>>> import numpy as np
>>> from numpy import linalg as LA
>>> np.set_printoptions(precision=1, suppress=True, linewidth=100, floatmode="fixed")
>>> data = np.loadtxt("arr.csv", delimiter=",")
>>> data
array([[0.0, 0.0, 0.0, 1.0],
       [0.0, 1.0, 0.0, 0.0],
       [0.0, 0.0, 1.0, 0.0],
       [1.0, 0.0, 0.0, 0.0]])
>>> # symmetric
>>> vec = np.array([-3, 1, 1, 2])
>>> data.T @ (data @ vec)
array([-3.0,  1.0,  1.0,  2.0])
>>> 4 - LA.matrix_rank(data - np.eye(4), tol=1e-8)
np.int64(3)
>>> np.sort(np.abs(np.degrees(np.angle(LA.eigvals(data)))))
array([  0.0,   0.0,   0.0, 180.0])
>>> ev, vecs = LA.eigh(data)
>>> vec = np.array([2, 2, 2, 2])
>>> vecs * np.maximum(ev, 0) @ vecs.T
array([[0.5, 0.0, 0.0, 0.5],
       [0.0, 1.0, 0.0, 0.0],
       [0.0, 0.0, 1.0, 0.0],
       [0.5, 0.0, 0.0, 0.5]])
>>> vec @ data @ vec
np.float64(16.0)
>>> feats = np.load("block2.npy")
>>> feats
array([[ 1,  1,  1,  1,  1,  1,  1,  1],
       [ 1, -1, -1,  1, -1,  1,  1, -1]])
>>> M2 = feats / np.sqrt((feats ** 2).mean(axis=1, keepdims=True))
>>> feats - feats.mean(axis=1, keepdims=True)
array([[ 0.0,  0.0,  0.0,  0.0,  0.0,  0.0,  0.0,  0.0],
       [ 1.0, -1.0, -1.0,  1.0, -1.0,  1.0,  1.0, -1.0]])
>>> LA.norm(M2, axis=1)
array([2.8, 2.8])
>>> f = np.array([3, 3, 5])
>>> np.cross(feats[1, :3], feats[0, :3])
array([ 0, -2,  2])
>>> np.polyval(f, feats[1])
array([11,  5,  5, 11,  5, 11, 11,  5])
>>> q, vecs = LA.qr(data[:, :3])[0], LA.qr(data[:, 3:])[0]
>>> sig = LA.svd(q.T @ vecs, compute_uv=False)
>>> round(LA.norm(q @ q.T - vecs @ vecs.T, 2), 1)
np.float64(1.0)
>>> sig
array([0.0])
>>> M2 = feats / LA.norm(feats, axis=1, keepdims=True)
>>> C2 = M2 @ M2.T
>>> C2.round(1) + 0
array([[1.0, 0.0],
       [0.0, 1.0]])
>>> F = np.load("data.npy")
>>> print(F)
[[  5 -10  13]
 [  1  -4   8]
 [  0   0   0]
 [  0   0   0]
 [  0   0   0]
 [  5   2  -5]
 [  4  -6   5]
 [  5   2  -5]
 [  1  -4   8]
 [  0   0   0]
 [  0   0   0]
 [  0   0   0]
 [  4  -6   5]]
>>> Ac = F - F.mean(axis=0)
>>> left, sig, VT = LA.svd(Ac, full_matrices=False)
>>> np.round(sig ** 2 / (sig ** 2).sum(), 1) + 0
array([0.9, 0.1, 0.0])
>>> np.round(Ac.mean(axis=0), 1) + 0
array([0.0, 0.0, 0.0])
>>> np.abs(left[:, 0]).argmax()
np.int64(0)
>>> F.sum(axis=1)
array([8, 5, 0, 0, 0, 2, 3, 2, 5, 0, 0, 0, 3])
>>> LA.svd(F, compute_uv=False)
array([24.8,  9.8,  2.4])
>>> np.unravel_index(np.abs(F).argmax(), F.shape)
(np.int64(0), np.int64(2))
>>> q, vecs = LA.qr(F[:, :1])[0], LA.qr(F[:, 1:])[0]
>>> sig = LA.svd(q.T @ vecs, compute_uv=False)
>>> round(LA.norm(q @ q.T - vecs @ vecs.T, 2), 1)
np.float64(1.0)
>>> th = np.radians(72)
>>> r_ = np.eye(3)
>>> r_[0, 0] = r_[1, 1] = np.cos(th)
>>> r_[0, 1], r_[1, 0] = -np.sin(th), np.sin(th)
>>> r_
array([[ 0.3, -1.0,  0.0],
       [ 1.0,  0.3,  0.0],
       [ 0.0,  0.0,  1.0]])
>>> M2 = F @ r_.T
>>> np.allclose(LA.norm(F, axis=1), LA.norm(M2, axis=1))
True
>>> round(LA.det(r_), 1), round(float(np.trace(r_)), 1)
(np.float64(1.0), 1.6)
>>> np.allclose(F @ F.T, M2 @ M2.T)
True
>>> LA.svd(F, compute_uv=False), LA.svd(M2, compute_uv=False)
(array([24.8,  9.8,  2.4]), array([24.8,  9.8,  2.4]))
>>> vec = np.array([2, 2, 2])
>>> a = np.maximum(F @ vec, 0)
>>> np.flatnonzero(a > 1e-9)
array([ 0,  1,  5,  6,  7,  8, 12])
>>> np.maximum(F @ (3 * vec), 0)
array([48, 30,  0,  0,  0, 12, 18, 12, 30,  0,  0,  0, 18])
>>> J = np.diag(3 * np.array([2, 3, -2])) + np.array([[-6, -7, 0], [2, 3, -9], [-5, -8, -1]])
>>> J
array([[ 0, -7,  0],
       [ 2, 12, -9],
       [-5, -8, -7]])
>>> left, sig, VT = LA.svd(J, full_matrices=False)
>>> round(np.sqrt((sig ** 2).sum()), 1), np.round(LA.norm(J), 1)
(np.float64(20.4), np.float64(20.4))
>>> sig
array([17.0, 11.1,  2.2])
>>> (sig > 1e-8).sum()
np.int64(3)
>>> left.shape, sig.shape, VT.shape
((3, 3), (3,), (3, 3))
>>> np.einsum("ii->", J)
np.int64(5)
>>> np.einsum("ij,ji->", J, J)
np.int64(309)
>>> round(float(LA.det(2 * J)), 1), round(float(LA.det(J)), 1)
(-3304.0, -413.0)
>>> print(LA.eigvals(J))
[-11.1   2.8  13.3]
>>> rng = np.random.default_rng(220429)
>>> labels = rng.permutation(3)
>>> labels
array([0, 2, 1])
>>> M2 = J[labels][:, labels]
>>> print(np.allclose(M2, J))
False
>>> np.sort(np.abs(LA.eigvals(M2)))
array([ 2.8, 11.1, 13.3])
>>> round(LA.det(M2), 1), round(LA.det(J[labels]), 1)
(np.float64(-413.0), np.float64(413.0))
>>> np.trace(M2)
np.int64(5)
